$ ipython --no-banner

In [1]: import numpy as np

In [2]: np.set_printoptions(precision=2, suppress=True, linewidth=160)

In [3]: rd = lambda a: np.round(a, 2) + 0

In [4]: f = np.array([1, 3, -6])

In [5]: v = np.array([0, 2, -1, 0])

In [6]: E = np.outer(f, v)

In [7]: print(E)
[[  0   2  -1   0]
 [  0   6  -3   0]
 [  0 -12   6   0]]

In [8]: left, s, VT = np.linalg.svd(E)

In [9]: print(np.argmax(s[:-1] / (s[1:] + 1e-6)) + 1)
1

In [10]: print(rd(s))
[15.17  0.    0.  ]

In [11]: A2 = left[:, :1] @ np.diag(s[:1]) @ VT[:1]

In [12]: print(np.linalg.matrix_rank(E, rtol=0.05))
1

In [13]: print(rd(np.linalg.norm(E - A2) / np.linalg.norm(E)))
0.0

In [14]: print(rd(np.linalg.norm(E - A2, 2)), rd(s[1]))
0.0 0.0

In [15]: A2 = np.array([[8, -1], [-8, -7]])

In [16]: K = np.triu(A2, 1)

In [17]: print(K)
[[ 0 -1]
 [ 0  0]]

In [18]: print(np.poly(K))
[1. 0. 0.]

In [19]: print(rd(np.linalg.eigvals(K).sum().real))
0.0

In [20]: print(np.einsum("ij,ji->", K, K))
0

In [21]: print(np.prod(np.diag(K)), rd(np.linalg.det(K)))
0 0.0

In [22]: print(K @ K)
[[0 0]
 [0 0]]

In [23]: print(rd(np.sort(np.linalg.eigvals(K))))
[0. 0.]

In [24]: print(np.linalg.matrix_power(K - np.diag(np.diag(K)), 2))
[[0 0]
 [0 0]]

In [25]: print([int(np.linalg.matrix_rank(np.linalg.matrix_power(K, p))) for p in range(1, 3)])
[1, 0]

In [26]: rng = np.random.default_rng(175822)

In [27]: labels = rng.permutation(2)

In [28]: print(labels)
[0 1]

In [29]: A2 = K[labels][:, labels]

In [30]: print(rd(np.linalg.det(A2)), rd(np.linalg.det(K[labels])))
0.0 0.0

In [31]: print(np.allclose(A2, K))
True

In [32]: print(np.trace(A2))
0

In [33]: print(rd(np.sort(np.abs(np.linalg.eigvals(A2)))))
[0. 0.]

In [34]: print((K - K.T) / 2)
[[ 0.  -0.5]
 [ 0.5  0. ]]

In [35]: print(K @ K)
[[0 0]
 [0 0]]

In [36]: print((K + K.T) / 2)
[[ 0.  -0.5]
 [-0.5  0. ]]

In [37]: print(np.allclose(K @ K.T, K.T @ K))
False

In [38]: np.linalg.determinant(K)
AttributeError: module 'numpy.linalg' has no attribute 'determinant'


In [39]: print(np.linalg.matrix_power(K, 4))
[[0 0]
 [0 0]]

In [40]: f = np.array([4, -4, 4])

In [41]: data = np.outer(rng.normal(size=23), f) + 0.1 * rng.normal(size=(23, 3))

In [42]: print(rd(data))
[[ 0.41 -0.14  0.32]
 [ 2.12 -1.91  1.95]
 [ 2.27 -2.39  2.31]
 [ 2.46 -2.34  2.31]
 [ 3.2  -3.2   3.2 ]
 [-3.52  3.72 -3.46]
 [ 3.22 -2.94  3.11]
 [ 2.37 -2.09  2.28]
 [ 1.29 -1.22  1.33]
 [ 0.26  0.05 -0.02]
 [-4.75  4.88 -4.86]
 [-7.8   7.65 -7.68]
 [-4.99  4.87 -5.01]
 [ 2.7  -2.83  3.09]
 [ 2.95 -2.82  2.79]
 [ 0.61 -0.74  0.61]
 [-4.63  4.67 -4.58]
 [-1.09  1.2  -1.11]
 [ 1.08 -1.31  1.34]
 [ 6.16 -6.35  6.07]
 [ 0.22 -0.05  0.07]
 [ 4.59 -4.55  4.66]
 [ 4.03 -3.93  3.97]]

In [43]: q, r_ = np.linalg.qr(data)

In [44]: print(rd(abs(r_[0, 0])), rd(np.linalg.norm(data[:, 0])))
16.73 16.73

In [45]: print(rd(np.trace(q @ q.T)))
3.0

In [46]: print(q.shape, r_.shape)
(23, 3) (3, 3)

In [47]: d = np.linalg.norm(data[:, None] - data[None], axis=-1)

In [48]: print(rd(d[:5, :5]))
[[0.   2.95 3.53 3.6  5.04]
 [2.95 0.   0.62 0.66 2.1 ]
 [3.53 0.62 0.   0.2  1.53]
 [3.6  0.66 0.2  0.   1.44]
 [5.04 2.1  1.53 1.44 0.  ]]

In [49]: print(d.shape)
(23, 23)

In [50]: print(np.flatnonzero(d[13] < d.mean() / 2))
[ 1  2  3  4  6  7  8 13 14 18 21 22]

In [51]: print(np.unravel_index(d.round(6).argmax(), d.shape))
(np.int64(11), np.int64(19))

In [52]: print(d.mean(axis=1).argmax())
11

In [53]: P = data @ np.linalg.solve(data.T @ data, data.T)

In [54]: print(np.allclose(P @ P, P))
True

In [55]: print(rd(np.linalg.eigvalsh(P)))
[0. 0. 0. 0. 0. 0. 0. 0. 0. 0. 0. 0. 0. 0. 0. 0. 0. 0. 0. 0. 1. 1. 1.]

In [56]: print(rd(P @ data[:, 0]))
[ 0.41  2.12  2.27  2.46  3.2  -3.52  3.22  2.37  1.29  0.26 -4.75 -7.8  -4.99  2.7   2.95  0.61 -4.63 -1.09  1.08  6.16  0.22  4.59  4.03]

In [57]: Xc = data - data.mean(axis=0)

In [58]: left, s, VT = np.linalg.svd(Xc, full_matrices=False)

In [59]: print(rd(np.abs(VT[-1])))
[0.25 0.55 0.8 ]

In [60]: print(rd(VT[0] * np.sign(VT[0, np.abs(VT[0]).argmax()])))
[ 0.58 -0.58  0.58]

In [61]: print(np.linalg.matrix_rank(Xc))
3

In [62]: print((np.sign(left[:, 0]) == np.sign(left[0, 0])).astype(int))
[1 0 0 0 0 1 0 0 0 1 1 1 1 0 0 0 1 1 0 0 1 0 0]

In [63]: print(rd((s ** 2).sum() ** 2 / (s ** 4).sum()))
1.0

In [64]: feats = np.load("m.npy")

In [65]: print(feats)
[[0 1 1 2]
 [0 0 0 2]
 [0 0 0 2]
 [0 0 0 0]]

In [66]: A2 = np.array([[3, 0], [3, -2], [1, 2], [2, 2]])

In [67]: print(A2.T @ feats.T)
[[8 4 4 0]
 [4 4 4 0]]

In [68]: left, s, VT = np.linalg.svd(feats)

In [69]: V = VT[:(s > 1e-8).sum()]

In [70]: vec = feats[0] + -3 * feats[2] + rng.integers(2) * np.eye(4)[1]

In [71]: print(vec)
[ 0.  1.  1. -4.]

In [72]: print(np.allclose(V.T @ V @ vec, vec))
True

In [73]: print(feats @ feats)
[[0 0 0 4]
 [0 0 0 0]
 [0 0 0 0]
 [0 0 0 0]]

In [74]: print(np.prod(np.diag(feats)), rd(np.linalg.det(feats)))
0 0.0

In [75]: print([int(np.linalg.matrix_rank(np.linalg.matrix_power(feats, p))) for p in range(1, 5)])
[2, 1, 0, 0]

In [76]: print(feats.shape)
(4, 4)

In [77]: print(feats.mean(axis=0))
[0.   0.25 0.25 1.5 ]

In [78]: np.zeros(4, 4)
TypeError: Cannot interpret '4' as a data type


In [79]: print(feats.sum(axis=1))
[4 2 2 0]

In [80]: print(rd(np.linalg.norm(feats)))
3.74

In [81]: print(np.abs(feats).max())
2

In [82]: vec = np.array([-4, 9, -1, 4])

In [83]: a = np.maximum(feats @ vec, 0)

In [84]: print(np.maximum(feats @ vec, 0) - np.maximum(-feats @ vec, 0))
[16  8  8  0]

In [85]: A = np.array([[2, 1, -2, -2, -1],
    ...:     [-1, 1, 0, -2, -2],
    ...:     [2, 0, 2, -2, 2],
    ...:     [2, 0, 0, 2, -2],
    ...:     [1, 0, -1, 0, -2]])

In [86]: print(A)
[[ 2  1 -2 -2 -1]
 [-1  1  0 -2 -2]
 [ 2  0  2 -2  2]
 [ 2  0  0  2 -2]
 [ 1  0 -1  0 -2]]

In [87]: left, s, VT = np.linalg.svd(A, full_matrices=False)

In [88]: print(rd(VT @ VT.T))
[[1. 0. 0. 0. 0.]
 [0. 1. 0. 0. 0.]
 [0. 0. 1. 0. 0.]
 [0. 0. 0. 1. 0.]
 [0. 0. 0. 0. 1.]]

In [89]: print(rd(left.T @ A @ VT.T))
[[4.82 0.   0.   0.   0.  ]
 [0.   4.27 0.   0.   0.  ]
 [0.   0.   3.52 0.   0.  ]
 [0.   0.   0.   1.99 0.  ]
 [0.   0.   0.   0.   0.47]]

In [90]: print(rd(np.cumsum(s ** 2) / np.sum(s ** 2)))
[0.4  0.71 0.93 1.   1.  ]

In [91]: print(rd(np.sqrt((s ** 2).sum())), rd(np.linalg.norm(A)))
7.62 7.62

In [92]: print((s > 1e-8).sum())
5

In [93]: print(np.abs(left[:, 0]).round(6).argmax())
4

In [94]: mat = np.array([[-1.0, -1.0, 0.0], [-3.0, -3.0, 0.0], [0.0, 0.0, 0.0]])

In [95]: print(mat)
[[-1. -1.  0.]
 [-3. -3.  0.]
 [ 0.  0.  0.]]

In [96]: left, s, VT = np.linalg.svd(mat)

In [97]: print(np.argmax(s[:-1] / (s[1:] + 1e-6)) + 1)
1

In [98]: print(rd(s))
[4.47 0.   0.  ]

In [99]: A2 = left[:, :1] @ np.diag(s[:1]) @ VT[:1]

In [100]: print(rd(np.linalg.norm(mat - A2) / np.linalg.norm(mat)))
0.0

In [101]: print(rd(A2))
[[-1. -1.  0.]
 [-3. -3.  0.]
 [ 0.  0.  0.]]

In [102]: print(rd(np.linalg.norm(mat - A2, 2)), rd(s[1]))
0.0 0.0

In [103]: print(np.linalg.matrix_rank(mat, rtol=0.05))
1

In [104]: print(np.argsort(-np.linalg.norm(A2, axis=0).round(6), kind="stable")[:3])
[0 1 2]

In [105]: left, s, VT = np.linalg.svd(mat)

In [106]: V = VT[:(s > 1e-8).sum()]

In [107]: vec = mat[2] + -1 * mat[0] + rng.integers(2) * np.eye(3)[0]

In [108]: print(vec)
[1. 1. 0.]

In [109]: print(rd(np.linalg.norm(vec - V.T @ V @ vec)))
0.0

In [110]: print(np.linalg.matrix_rank(np.vstack([mat, vec])))
1

In [111]: print(rd(V.T @ V))
[[0.5 0.5 0. ]
 [0.5 0.5 0. ]
 [0.  0.  0. ]]
